$ python3 -q
>>> import numpy as np
>>> np.set_printoptions(precision=2, suppress=True, linewidth=100)
>>> def rd(a):
...     return np.round(a, 2) + 0
... 
>>> X = np.load("test13.npy")
>>> X
array([[1, 0, 0, 0, 0],
       [0, 0, 0, 0, 0],
       [1, 3, 3, 0, 0],
       [1, 1, 3, 3, 0],
       [2, 3, 0, 2, 2]])
>>> X @ X
array([[ 1,  0,  0,  0,  0],
       [ 0,  0,  0,  0,  0],
       [ 4,  9,  9,  0,  0],
       [ 7, 12, 18,  9,  0],
       [ 8,  8,  6, 10,  4]])
>>> rd(np.linalg.det(X))
np.float64(0.0)
>>> np.allclose(X, X.T)
False
>>> rd(np.abs(np.linalg.eigvals(X)).max())
np.float64(3.0)
>>> np.linalg.matrix_power(X, 4)
array([[  1,   0,   0,   0,   0],
       [  0,   0,   0,   0,   0],
       [ 40,  81,  81,   0,   0],
       [142, 270, 324,  81,   0],
       [134, 206, 258, 130,  16]])
>>> mat = np.load("arr.npy")
>>> rd(mat)
array([[-1.66,  0.84,  0.57,  0.45],
       [-0.55, -1.76,  0.5 ,  0.59],
       [-0.35, -0.05, -1.71,  0.98],
       [ 0.9 ,  0.45,  0.71,  1.58]])
>>> other = np.linalg.inv(mat)
>>> rd(np.linalg.det(mat) * np.linalg.det(other))
np.float64(1.0)
>>> (np.abs(other) > 1e-9).astype(int)
array([[1, 1, 1, 1],
       [1, 1, 1, 1],
       [1, 1, 1, 1],
       [1, 1, 1, 1]])
>>> rd(mat @ mat.T)
array([[4., 0., 0., 0.],
       [0., 4., 0., 0.],
       [0., 0., 4., 0.],
       [0., 0., 0., 4.]])
>>> rd(np.kron(np.eye(2, dtype=int), mat))
array([[-1.66,  0.84,  0.57,  0.45,  0.  ,  0.  ,  0.  ,  0.  ],
       [-0.55, -1.76,  0.5 ,  0.59,  0.  ,  0.  ,  0.  ,  0.  ],
       [-0.35, -0.05, -1.71,  0.98,  0.  ,  0.  ,  0.  ,  0.  ],
       [ 0.9 ,  0.45,  0.71,  1.58,  0.  ,  0.  ,  0.  ,  0.  ],
       [ 0.  ,  0.  ,  0.  ,  0.  , -1.66,  0.84,  0.57,  0.45],
       [ 0.  ,  0.  ,  0.  ,  0.  , -0.55, -1.76,  0.5 ,  0.59],
       [ 0.  ,  0.  ,  0.  ,  0.  , -0.35, -0.05, -1.71,  0.98],
       [ 0.  ,  0.  ,  0.  ,  0.  ,  0.9 ,  0.45,  0.71,  1.58]])
>>> rd(np.einsum("ii->", mat))
np.float64(-3.55)
>>> rd(np.linalg.det(mat.T))
np.float64(-16.0)
>>> rd(np.linalg.det(2 * mat)), rd(np.linalg.det(mat))
(np.float64(-256.0), np.float64(-16.0))
>>> rd(np.linalg.eigvals(mat).sum().real)
np.float64(-3.55)
>>> Q, _ = np.linalg.qr(np.array([[0.4], [0.3], [0.0], [0.7]]))
>>> feats = Q @ Q.T
>>> rd(feats)
array([[0.22, 0.16, 0.  , 0.38],
       [0.16, 0.12, 0.  , 0.28],
       [0.  , 0.  , 0.  , 0.  ],
       [0.38, 0.28, 0.  , 0.66]])
>>> # a projection of rank 1
>>> other = np.array([[3, 1], [-2, 3], [-2, 3], [-1, 2]])
>>> np.linalg.matrix_rank(np.vstack([feats, other.T]))
np.int64(3)
>>> rd(np.einsum("ik,kj->ji", feats, other))
array([[-0.05, -0.04,  0.  , -0.09],
       [ 1.46,  1.09,  0.  ,  2.55]])
>>> rd(other.T @ feats.T)
array([[-0.05, -0.04,  0.  , -0.09],
       [ 1.46,  1.09,  0.  ,  2.55]])
>>> rd(np.einsum("ik,kj->ij", feats, other))
array([[-0.05,  1.46],
       [-0.04,  1.09],
       [ 0.  ,  0.  ],
       [-0.09,  2.55]])
>>> rd(feats @ other)
array([[-0.05,  1.46],
       [-0.04,  1.09],
       [ 0.  ,  0.  ],
       [-0.09,  2.55]])
>>> arr = np.load("dump.npy")
>>> arr
array([[0, 0, 0, 1],
       [0, 0, 1, 0],
       [0, 1, 0, 0],
       [1, 0, 0, 0]])
>>> # orthonormal columns
>>> np.trace(arr @ arr @ arr) // 6
np.int64(0)
>>> np.argwhere(np.triu(arr))
array([[0, 3],
       [1, 2]])
>>> arr.sum(axis=0)
array([1, 1, 1, 1])
>>> L = np.diag(arr.sum(axis=1)) - arr
>>> (np.linalg.eigvalsh(L) < 1e-8).sum()
np.int64(2)
>>> round(np.linalg.det(L[1:, 1:]))
0
>>> rd(np.linalg.eigvalsh(L))
array([0., 0., 2., 2.])
>>> np.linalg.matrix_rank(L)
np.int64(2)
